% ipython --no-banner

In [1]: import numpy as np

In [2]: import numpy.linalg as la

In [3]: np.set_printoptions(precision=3, suppress=True, linewidth=120, legacy="1.25")

In [4]: J = np.load("a.npy")

In [5]: J
Out[5]: 
array([[  2.743,   1.92 ,  -1.403,   3.752,   2.416,  -0.807,   1.483,   1.969,  -0.563],
       [ -1.494,   5.538,  13.26 ,  -7.204,   3.332,  -3.491,   1.506,  -2.193,   5.802],
       [ -0.505,   0.542,  12.116,  -3.104,   3.856,  -2.738,   3.174,  -3.63 ,   4.106],
       [  3.603,  -4.357,  -8.979,   9.029,   2.624,   4.56 ,   3.047,   0.466,  -5.482],
       [ -0.692,   1.241,  12.894,   1.376,   4.11 ,  -2.562,   2.537,  -3.346,   2.081],
       [ -5.253,  10.424,  18.829, -14.725,  -2.746, -10.28 ,  -4.192,   0.138,  10.017],
       [  0.442,  -2.326,  -2.533,   3.542,  -0.701,   0.789,  -0.374,   0.3  ,  -1.802],
       [  0.121,   4.185,   0.712,   3.612,  -0.498,  -2.755,  -1.706,   1.648,  -1.624],
       [  1.918,  -3.383, -16.503,   8.011,  -4.736,   2.712,  -4.266,   4.774,  -6.516],
       [  3.218,  -1.656, -16.077,  10.961,  -1.227,   4.114,  -1.57 ,   3.991,  -7.78 ],
       [ -1.055,   0.078,  19.065,  -2.522,   3.927,  -6.357,   3.427,  -4.985,   4.875],
       [ -4.107,   1.269,  15.808,  -5.828,   2.23 ,  -0.67 ,   0.475,  -5.731,   5.197],
       [ -4.114, -12.12 , -17.855,   0.983, -10.017,   9.423,  -7.303,  -1.364,  -5.583],
       [ -0.203,  -5.897,   7.266,   0.502,   4.56 ,   2.725,   4.625,  -6.052,   1.515]])

In [6]: W = np.array([[1, 1, 5, 4],
   ...:     [2, 2, 4, 0],
   ...:     [5, 4, 5, 5],
   ...:     [4, 4, 5, 1],
   ...:     [1, 3, 2, 4],
   ...:     [4, 3, 5, 4],
   ...:     [3, 2, 1, 4],
   ...:     [0, 5, 2, 5],
   ...:     [5, 5, 3, 5]])

In [7]: b = np.array([3, 0, 0, 0])

In [8]: hid = np.maximum(J @ W + b, 0)

In [9]: (hid > 0).mean(axis=0)
Out[9]: array([0.643, 0.643, 0.714, 0.571])

In [10]: (hid > 0).astype(int)
Out[10]: 
array([[1, 1, 1, 1],
       [1, 1, 1, 1],
       [1, 1, 1, 1],
       [0, 0, 1, 0],
       [1, 1, 1, 1],
       [1, 1, 1, 1],
       [0, 0, 0, 0],
       [1, 1, 1, 0],
       [0, 0, 0, 0],
       [0, 0, 0, 0],
       [1, 1, 1, 1],
       [1, 1, 1, 1],
       [0, 0, 0, 0],
       [1, 1, 1, 1]])

In [11]: basis = np.array([[0, 0, 1], [0, 2, 2], [2, 0, 2], [2, 1, 2]])

In [12]: (hid @ basis).round(6).argmax(axis=1)
Out[12]: array([2, 2, 2, 0, 2, 2, 0, 2, 0, 0, 2, 2, 0, 2])

In [13]: W @ basis
Out[13]: 
array([[18,  6, 21],
       [ 8,  4, 14],
       [20, 13, 33],
       [12,  9, 24],
       [12, 10, 19],
       [18, 10, 28],
       [10,  8, 17],
       [14, 15, 24],
       [16, 15, 31]])

In [14]: O, Rm = la.qr(J)

In [15]: O.shape, Rm.shape
Out[15]: ((14, 9), (9, 9))

In [16]: np.abs(np.diag(Rm))
Out[16]: array([10.013, 19.166, 32.252,  8.783,  3.756,  0.714,  1.059,  0.597,  0.679])

In [17]: O @ Rm
Out[17]: 
array([[  2.743,   1.92 ,  -1.403,   3.752,   2.416,  -0.807,   1.483,   1.969,  -0.563],
       [ -1.494,   5.538,  13.26 ,  -7.204,   3.332,  -3.491,   1.506,  -2.193,   5.802],
       [ -0.505,   0.542,  12.116,  -3.104,   3.856,  -2.738,   3.174,  -3.63 ,   4.106],
       [  3.603,  -4.357,  -8.979,   9.029,   2.624,   4.56 ,   3.047,   0.466,  -5.482],
       [ -0.692,   1.241,  12.894,   1.376,   4.11 ,  -2.562,   2.537,  -3.346,   2.081],
       [ -5.253,  10.424,  18.829, -14.725,  -2.746, -10.28 ,  -4.192,   0.138,  10.017],
       [  0.442,  -2.326,  -2.533,   3.542,  -0.701,   0.789,  -0.374,   0.3  ,  -1.802],
       [  0.121,   4.185,   0.712,   3.612,  -0.498,  -2.755,  -1.706,   1.648,  -1.624],
       [  1.918,  -3.383, -16.503,   8.011,  -4.736,   2.712,  -4.266,   4.774,  -6.516],
       [  3.218,  -1.656, -16.077,  10.961,  -1.227,   4.114,  -1.57 ,   3.991,  -7.78 ],
       [ -1.055,   0.078,  19.065,  -2.522,   3.927,  -6.357,   3.427,  -4.985,   4.875],
       [ -4.107,   1.269,  15.808,  -5.828,   2.23 ,  -0.67 ,   0.475,  -5.731,   5.197],
       [ -4.114, -12.12 , -17.855,   0.983, -10.017,   9.423,  -7.303,  -1.364,  -5.583],
       [ -0.203,  -5.897,   7.266,   0.502,   4.56 ,   2.725,   4.625,  -6.052,   1.515]])
